>>> import numpy as np
>>> np.set_printoptions(precision=3, suppress=True, linewidth=140, legacy="1.25")
>>> arr = np.load("run16.npy")
>>> print(arr)
[[ 1.  0.  0.  0.]
 [ 0.  3. -1.  0.]
 [ 0.  2.  0.  0.]
 [ 0.  2. -1.  1.]]
>>> evals, V = np.linalg.eig(arr)
>>> print(np.sort(np.linalg.eigvals(arr @ arr)))
[1. 1. 1. 4.]
>>> print(np.sort(np.linalg.eigvals(arr.T)))
[1. 1. 1. 2.]
>>> print(np.sort(np.linalg.eigvals(np.linalg.inv(arr))))
[0.5 1.  1.  1. ]
>>> ang = np.radians(72)
>>> R = np.eye(4)
>>> R[2, 2] = R[0, 0] = np.cos(ang)
>>> R[2, 0], R[0, 2] = -np.sin(ang), np.sin(ang)
>>> print(R)
[[ 0.309  0.     0.951  0.   ]
 [ 0.     1.     0.     0.   ]
 [-0.951  0.     0.309  0.   ]
 [ 0.     0.     0.     1.   ]]
>>> M2 = arr @ R.T
>>> print(M2)
[[ 0.309  0.    -0.951  0.   ]
 [-0.951  3.    -0.309  0.   ]
 [ 0.     2.     0.     0.   ]
 [-0.951  2.    -0.309  1.   ]]
>>> print(np.allclose(np.linalg.norm(arr, axis=1), np.linalg.norm(M2, axis=1)))
True
>>> print(np.linalg.norm(arr, axis=0))
[1.    4.123 1.414 1.   ]
>>> print(np.linalg.norm(arr, axis=1))
[1.    3.162 2.    2.449]
>>> print(round(float(np.linalg.norm(arr[2] - arr[3])), 3))
1.414
>>> print(np.round(np.linalg.norm(arr[2], 1), 3), round(float(np.linalg.norm(arr[2], np.inf)), 3))
2.0 2.0
>>> print(round(float(np.linalg.norm(arr, "nuc")), 3))
6.796
>>> print(round(np.linalg.norm(arr, 1), 3), round(np.linalg.norm(arr, np.inf), 3))
7.0 4.0
